In [1]: import numpy as np

In [2]: import numpy.linalg as la

In [3]: np.set_printoptions(precision=2, suppress=True, linewidth=160, floatmode="fixed")

In [4]: rd = lambda a: np.round(a, 2) + 0

In [5]: K = np.minimum.outer(np.arange(1, 8), np.arange(1, 8)) * 3

In [6]: print(K)
[[ 3  3  3  3  3  3  3]
 [ 3  6  6  6  6  6  6]
 [ 3  6  9  9  9  9  9]
 [ 3  6  9 12 12 12 12]
 [ 3  6  9 12 15 15 15]
 [ 3  6  9 12 15 18 18]
 [ 3  6  9 12 15 18 21]]

In [7]: print(rd(la.det(K)))
2187.0

In [8]: print(np.trace(K))
84

In [9]: K @ K
Out[9]: 
array([[  63,  117,  162,  198,  225,  243,  252],
       [ 117,  225,  315,  387,  441,  477,  495],
       [ 162,  315,  450,  558,  639,  693,  720],
       [ 198,  387,  558,  702,  810,  882,  918],
       [ 225,  441,  639,  810,  945, 1035, 1080],
       [ 243,  477,  693,  882, 1035, 1143, 1197],
       [ 252,  495,  720,  918, 1080, 1197, 1260]])

In [10]: np.allclose(K @ K.T, K.T @ K)
Out[10]: True

In [11]: print(np.allclose(K, K.T))
True

In [12]: vec = np.array([0, 0, 8, 7, 6, 9, 4])

In [13]: y = K @ vec

In [14]: y
Out[14]: array([102, 204, 306, 384, 441, 480, 492])

In [15]: rd(la.solve(K, y))
Out[15]: array([0.00, 0.00, 8.00, 7.00, 6.00, 9.00, 4.00])

In [16]: rd(la.solve(K, K[:, 5]))
Out[16]: array([0.00, 0.00, 0.00, 0.00, 0.00, 1.00, 0.00])

In [17]: print(rd(la.solve(K, y + K[:, 3])))
[0.00 0.00 8.00 8.00 6.00 9.00 4.00]

In [18]: rng = np.random.default_rng(913695)

In [19]: labels = rng.integers(0, 3, 7)

In [20]: m1 = np.triu((labels[:, None] == labels) & (rng.random((7, 7)) < 0.8), 1).astype(int)

In [21]: m1 += m1.T

In [22]: print(m1)
[[0 0 0 1 0 0 0]
 [0 0 0 0 0 1 1]
 [0 0 0 0 0 0 0]
 [1 0 0 0 0 0 0]
 [0 0 0 0 0 1 1]
 [0 1 0 0 1 0 0]
 [0 1 0 0 1 0 0]]

In [23]: rk = la.matrix_rank(m1)

In [24]: rk
Out[24]: np.int64(4)

In [25]: null = la.svd(m1)[2][rk:].T

In [26]: [int(la.matrix_rank(m1[:, :j + 1])) for j in range(7)]
Out[26]: [1, 2, 2, 3, 3, 4, 4]

In [27]: print([int(la.matrix_rank(m1[:i])) for i in range(1, len(m1) + 1)])
[1, 2, 2, 3, 3, 4, 4]

In [28]: print(la.matrix_rank(m1.T @ m1), la.matrix_rank(m1 @ m1.T))
4 4

In [29]: np.allclose(m1 @ null, 0)
Out[29]: True

In [30]: U, sig, vt = la.svd(m1)

In [31]: np.argmax(sig[:-1] / (sig[1:] + 1e-6)) + 1
Out[31]: np.int64(4)

In [32]: print(rd(sig))
[2.00 2.00 1.00 1.00 0.00 0.00 0.00]

In [33]: other = U[:, :4] @ np.diag(sig[:4]) @ vt[:4]

In [34]: la.matrix_rank(other)
Out[34]: np.int64(4)

In [35]: rd(np.abs(m1 - other).max())
Out[35]: np.float64(0.0)

In [36]: def softmax(z):
    ...:     e = np.exp(z - z.max(axis=-1, keepdims=True))
    ...:     return e / e.sum(axis=-1, keepdims=True)
    ...: 

In [37]: rd(softmax(10 * m1[3]))
Out[37]: array([1.00, 0.00, 0.00, 0.00, 0.00, 0.00, 0.00])

In [38]: S = m1 @ m1.T / np.sqrt(7)

In [39]: rd(softmax(S))
Out[39]: 
array([[0.20, 0.13, 0.13, 0.13, 0.13, 0.13, 0.13],
       [0.11, 0.23, 0.11, 0.11, 0.23, 0.11, 0.11],
       [0.14, 0.14, 0.14, 0.14, 0.14, 0.14, 0.14],
       [0.13, 0.13, 0.13, 0.20, 0.13, 0.13, 0.13],
       [0.11, 0.23, 0.11, 0.11, 0.23, 0.11, 0.11],
       [0.11, 0.11, 0.11, 0.11, 0.11, 0.23, 0.23],
       [0.11, 0.11, 0.11, 0.11, 0.11, 0.23, 0.23]])

In [40]: rd(softmax(S)[3] @ m1)
Out[40]: array([0.20, 0.27, 0.00, 0.13, 0.27, 0.27, 0.27])

In [41]: rd(softmax(S + np.triu(np.full(S.shape, -np.inf), 1)))
Out[41]: 
array([[1.00, 0.00, 0.00, 0.00, 0.00, 0.00, 0.00],
       [0.32, 0.68, 0.00, 0.00, 0.00, 0.00, 0.00],
       [0.33, 0.33, 0.33, 0.00, 0.00, 0.00, 0.00],
       [0.22, 0.22, 0.22, 0.33, 0.00, 0.00, 0.00],
       [0.14, 0.29, 0.14, 0.14, 0.29, 0.00, 0.00],
       [0.14, 0.14, 0.14, 0.14, 0.14, 0.30, 0.00],
       [0.11, 0.11, 0.11, 0.11, 0.11, 0.23, 0.23]])

In [42]: arr = np.load("case11.npy")

In [43]: arr
Out[43]: 
array([[1.00, 0.70],
       [0.70, 1.00]])

In [44]: # equal to its transpose

In [45]: hat = np.triu(np.array([[-1, -4], [3, -7]]), 1) + np.eye(2)

In [46]: other = hat @ arr @ la.inv(hat)

In [47]: rd(other)
Out[47]: 
array([[ -1.80, -10.50],
       [  0.70,   3.80]])

In [48]: print(rd(np.poly(other)))
[ 1.00 -2.00  0.51]

In [49]: ev, vecs = la.eigh(m1)

In [50]: vec = np.array([3, 0, 3, 1, 0, 3, 0])

In [51]: vec @ m1 @ vec
Out[51]: np.int64(6)

In [52]: np.abs(m1).sum(axis=1).max(), np.abs(ev).max()
Out[52]: (np.int64(2), np.float64(2.0))

In [53]: rd(la.eigvalsh(m1[1:, 1:]))
Out[53]: array([-2.00,  0.00,  0.00,  0.00,  0.00,  2.00])

In [54]: print(rd(vecs * np.abs(ev) @ vecs.T))
[[1.00 0.00 0.00 0.00 0.00 0.00 0.00]
 [0.00 1.00 0.00 0.00 1.00 0.00 0.00]
 [0.00 0.00 0.00 0.00 0.00 0.00 0.00]
 [0.00 0.00 0.00 1.00 0.00 0.00 0.00]
 [0.00 1.00 0.00 0.00 1.00 0.00 0.00]
 [0.00 0.00 0.00 0.00 0.00 1.00 1.00]
 [0.00 0.00 0.00 0.00 0.00 1.00 1.00]]

In [55]: other = np.array([[4, -1, 9], [-6, -6, 7]])

In [56]: rd(arr @ other)
Out[56]: 
array([[-0.20, -5.20, 13.90],
       [-3.20, -6.70, 13.30]])

In [57]: rd(other.T @ arr.T)
Out[57]: 
array([[-0.20, -3.20],
       [-5.20, -6.70],
       [13.90, 13.30]])

In [58]: np.einsum("ij->j", arr)
Out[58]: array([1.70, 1.70])

In [59]: print(la.matrix_rank(arr @ other))
2

In [60]: np.vstack([arr, other.T]).shape
Out[60]: (5, 2)

In [61]: cov = K.T @ K

In [62]: np.trace(cov), (K ** 2).sum()
Out[62]: (np.int64(4788), np.int64(4788))

In [63]: print((K @ K.T).shape)
(7, 7)

In [64]: print(la.matrix_rank(cov))
7

In [65]: Q, _ = la.qr(np.array([[2.3, -0.3, 1.1], [-0.9, 1.5, -0.3], [-3.1, 0.4, 0.4]]))

In [66]: ev = np.array([-3, -2, -3])

In [67]: E = Q @ np.diag(ev) @ Q.T

In [68]: rd(E)
Out[68]: 
array([[-2.98,  0.13, -0.02],
       [ 0.13, -2.05, -0.18],
       [-0.02, -0.18, -2.97]])

In [69]: other = E + rng.integers(-2, 3, (3, 2)) @ rng.integers(-2, 3, (2, 3))

In [70]: rd(other)
Out[70]: 
array([[-3.98,  0.13,  0.98],
       [ 4.13, -4.05, -2.18],
       [ 1.98, -0.18, -4.97]])

In [71]: rd(other - E)
Out[71]: 
array([[-1.00,  0.00,  1.00],
       [ 4.00, -2.00, -2.00],
       [ 2.00,  0.00, -2.00]])

In [72]: print(np.abs(other - E).sum(axis=1))
[2.00 8.00 4.00]

In [73]: la.matrix_rank(other - E, tol=1e-8)
Out[73]: np.int64(2)

In [74]: rd(la.det(2 * E)), rd(la.det(E))
Out[74]: (np.float64(-144.0), np.float64(-18.0))

In [75]: rd(la.eigvals(E).sum().real)
Out[75]: np.float64(-8.0)

In [76]: print(rd(np.poly(E)))
[ 1.00  8.00 21.00 18.00]

In [77]: rd(la.eigvals(E))
Out[77]: array([-3.00, -2.00, -3.00])

In [78]: rd(la.det(E[::-1]))
Out[78]: np.float64(18.0)

In [79]: X = np.array([[1.0, 0.0, 0.0], [0.0, 1.0, 0.0], [0.5, 0.0, 0.5]])

In [80]: t3 = np.stack([X, 3 * X, X[::-1]])

In [81]: rd(la.norm(t3, axis=(1, 2)))
Out[81]: array([1.58, 4.74, 1.58])

In [82]: vec = np.array([-2, -2, 1])

In [83]: np.einsum("ij,j->i", X, vec)
Out[83]: array([-2.00, -2.00, -0.50])

In [84]: X @ np.ones(3)
Out[84]: array([1.00, 1.00, 1.00])

In [85]: print(X @ vec)
[-2.00 -2.00 -0.50]

In [86]: la.norm(X @ vec) <= la.norm(X, 2) * la.norm(vec) + 1e-9
Out[86]: np.True_

In [87]: print(rd(softmax(10 * X[1])))
[0.00 1.00 0.00]

In [88]: rd(softmax(X[1] + -2))
Out[88]: array([0.21, 0.58, 0.21])

In [89]: S = X @ X.T / np.sqrt(3)

In [90]: print(rd(softmax(S + np.triu(np.full(S.shape, -np.inf), 1))))
[[1.00 0.00 0.00]
 [0.36 0.64 0.00]
 [0.36 0.27 0.36]]

In [91]: rd(la.norm(X) ** 2 / la.norm(X, 2) ** 2)
Out[91]: np.float64(1.91)

In [92]: rd(la.norm(X[2], 1)), rd(la.norm(X[2], np.inf))
Out[92]: (np.float64(1.0), np.float64(0.5))

In [93]: X[2] @ X[1]
Out[93]: np.float64(0.0)

In [94]: print(rd(la.norm(X, "nuc")))
2.58

In [95]: vec = np.array([-3, 1])

In [96]: h1 = np.maximum(arr @ vec, 0)

In [97]: arr * (h1 > 1e-9)[:, None]
Out[97]: 
array([[0.00, 0.00],
       [0.00, 0.00]])

In [98]: J = np.load("out10.npy")

In [99]: J
Out[99]: 
array([[0, 2, 4, 3, 2],
       [0, 3, 4, 1, 0],
       [0, 1, 3, 0, 2],
       [0, 0, 5, 0, 3],
       [4, 2, 2, 1, 4]])

In [100]: (J + J.T) / 2
Out[100]: 
array([[0.00, 1.00, 2.00, 1.50, 3.00],
       [1.00, 3.00, 2.50, 0.50, 1.00],
       [2.00, 2.50, 3.00, 2.50, 2.00],
       [1.50, 0.50, 2.50, 0.00, 2.00],
       [3.00, 1.00, 2.00, 2.00, 4.00]])

In [101]: np.trace(J)
Out[101]: np.int64(10)

In [102]: print(rd(np.abs(la.eigvals(J)).max()))
8.86

In [103]: (J - J.T) / 2
Out[103]: 
array([[ 0.00,  1.00,  2.00,  1.50, -1.00],
       [-1.00,  0.00,  1.50,  0.50, -1.00],
       [-2.00, -1.50,  0.00, -2.50,  0.00],
       [-1.50, -0.50,  2.50,  0.00,  1.00],
       [ 1.00,  1.00,  0.00, -1.00,  0.00]])

In [104]: J @ J
Out[104]: 
array([[ 8, 14, 39,  4, 25],
       [ 0, 13, 29,  3, 11],
       [ 8, 10, 17,  3, 14],
       [12, 11, 21,  3, 22],
       [16, 24, 43, 18, 31]])

In [105]: other = la.inv(J)

In [106]: rd(la.inv(other))
Out[106]: 
array([[0.00, 2.00, 4.00, 3.00, 2.00],
       [0.00, 3.00, 4.00, 1.00, 0.00],
       [0.00, 1.00, 3.00, 0.00, 2.00],
       [0.00, 0.00, 5.00, 0.00, 3.00],
       [4.00, 2.00, 2.00, 1.00, 4.00]])

In [107]: rd(la.slogdet(J)[0])
Out[107]: np.float64(-1.0)

In [108]: np.allclose(other, J.T)
Out[108]: False

In [109]: print((np.abs(other) > 1e-9).astype(int))
[[1 1 1 1 1]
 [1 1 1 1 0]
 [1 1 1 1 0]
 [1 1 1 1 0]
 [1 1 1 1 0]]

In [110]: vec = np.array([1, 1, 3, 2, 2])

In [111]: y = J @ vec

In [112]: y
Out[112]: array([24, 17, 14, 21, 22])

In [113]: rd(la.solve(J, J[:, 1]))
Out[113]: array([0.00, 1.00, 0.00, 0.00, 0.00])

In [114]: rd(la.solve(J, 3 * y))
Out[114]: array([3.00, 3.00, 9.00, 6.00, 6.00])

In [115]: print(rd(la.solve(J, y + J[:, 3])))
[1.00 1.00 3.00 3.00 2.00]
